$ python -q
>>> import numpy as np
>>> np.set_printoptions(precision=1, suppress=True, linewidth=200, legacy="1.25")
>>> def rnd(a):
...     return np.round(a, 1) + 0
... 
>>> m1 = np.loadtxt("arr.csv", delimiter=",")
>>> rnd(m1)
array([[ 0.9, -0.1,  0. ,  0.1,  0. ,  0.3, -0.1,  0.1,  0. ,  0. ,  0. ,  0.1],
       [-0.1,  0.6, -0.1,  0. ,  0. ,  0.1, -0.1, -0.1,  0.4, -0.1,  0.2,  0. ],
       [ 0. , -0.1,  0.9,  0. ,  0. , -0.1,  0. , -0.1,  0.2,  0. ,  0.1,  0. ],
       [ 0.1,  0. ,  0. ,  1. ,  0. , -0.1,  0. , -0.1,  0. ,  0. ,  0. ,  0. ],
       [ 0. ,  0. ,  0. ,  0. ,  1. ,  0. ,  0. ,  0. ,  0. ,  0. ,  0. ,  0. ],
       [ 0.3,  0.1, -0.1, -0.1,  0. ,  0.4,  0.2, -0.2,  0.1,  0. ,  0. , -0.1],
       [-0.1, -0.1,  0. ,  0. ,  0. ,  0.2,  0.9,  0. ,  0.1,  0. ,  0. ,  0. ],
       [ 0.1, -0.1, -0.1, -0.1,  0. , -0.2,  0. ,  0.9,  0.1,  0. ,  0.1,  0. ],
       [ 0. ,  0.4,  0.2,  0. ,  0. ,  0.1,  0.1,  0.1,  0.6,  0.1, -0.2,  0. ],
       [ 0. , -0.1,  0. ,  0. ,  0. ,  0. ,  0. ,  0. ,  0.1,  1. ,  0. ,  0. ],
       [ 0. ,  0.2,  0.1,  0. ,  0. ,  0. ,  0. ,  0.1, -0.2,  0. ,  0.9,  0. ],
       [ 0.1,  0. ,  0. ,  0. ,  0. , -0.1,  0. ,  0. ,  0. ,  0. ,  0. ,  1. ]])
>>> rnd(np.sort(np.abs(np.linalg.eigvals(m1))))
array([0., 0., 1., 1., 1., 1., 1., 1., 1., 1., 1., 1.])
>>> print(rnd((m1 + m1.T) / 2))
[[ 0.9 -0.1  0.   0.1  0.   0.3 -0.1  0.1  0.   0.   0.   0.1]
 [-0.1  0.6 -0.1  0.   0.   0.1 -0.1 -0.1  0.4 -0.1  0.2  0. ]
 [ 0.  -0.1  0.9  0.   0.  -0.1  0.  -0.1  0.2  0.   0.1  0. ]
 [ 0.1  0.   0.   1.   0.  -0.1  0.  -0.1  0.   0.   0.   0. ]
 [ 0.   0.   0.   0.   1.   0.   0.   0.   0.   0.   0.   0. ]
 [ 0.3  0.1 -0.1 -0.1  0.   0.4  0.2 -0.2  0.1  0.   0.  -0.1]
 [-0.1 -0.1  0.   0.   0.   0.2  0.9  0.   0.1  0.   0.   0. ]
 [ 0.1 -0.1 -0.1 -0.1  0.  -0.2  0.   0.9  0.1  0.   0.1  0. ]
 [ 0.   0.4  0.2  0.   0.   0.1  0.1  0.1  0.6  0.1 -0.2  0. ]
 [ 0.  -0.1  0.   0.   0.   0.   0.   0.   0.1  1.   0.   0. ]
 [ 0.   0.2  0.1  0.   0.   0.   0.   0.1 -0.2  0.   0.9  0. ]
 [ 0.1  0.   0.   0.   0.  -0.1  0.   0.   0.   0.   0.   1. ]]
>>> rnd(np.abs(np.linalg.eigvals(m1)).max())
1.0
>>> np.allclose(m1, m1.T)
True
>>> rnd(m1 @ m1)
array([[ 0.9, -0.1,  0. ,  0.1,  0. ,  0.3, -0.1,  0.1,  0. ,  0. ,  0. ,  0.1],
       [-0.1,  0.6, -0.1,  0. ,  0. ,  0.1, -0.1, -0.1,  0.4, -0.1,  0.2,  0. ],
       [ 0. , -0.1,  0.9,  0. ,  0. , -0.1,  0. , -0.1,  0.2,  0. ,  0.1,  0. ],
       [ 0.1,  0. ,  0. ,  1. ,  0. , -0.1,  0. , -0.1,  0. ,  0. ,  0. ,  0. ],
       [ 0. ,  0. ,  0. ,  0. ,  1. ,  0. ,  0. ,  0. ,  0. ,  0. ,  0. ,  0. ],
       [ 0.3,  0.1, -0.1, -0.1,  0. ,  0.4,  0.2, -0.2,  0.1,  0. ,  0. , -0.1],
       [-0.1, -0.1,  0. ,  0. ,  0. ,  0.2,  0.9,  0. ,  0.1,  0. ,  0. ,  0. ],
       [ 0.1, -0.1, -0.1, -0.1,  0. , -0.2,  0. ,  0.9,  0.1,  0. ,  0.1,  0. ],
       [ 0. ,  0.4,  0.2,  0. ,  0. ,  0.1,  0.1,  0.1,  0.6,  0.1, -0.2,  0. ],
       [ 0. , -0.1,  0. ,  0. ,  0. ,  0. ,  0. ,  0. ,  0.1,  1. ,  0. ,  0. ],
       [ 0. ,  0.2,  0.1,  0. ,  0. ,  0. ,  0. ,  0.1, -0.2,  0. ,  0.9,  0. ],
       [ 0.1,  0. ,  0. ,  0. ,  0. , -0.1,  0. ,  0. ,  0. ,  0. ,  0. ,  1. ]])
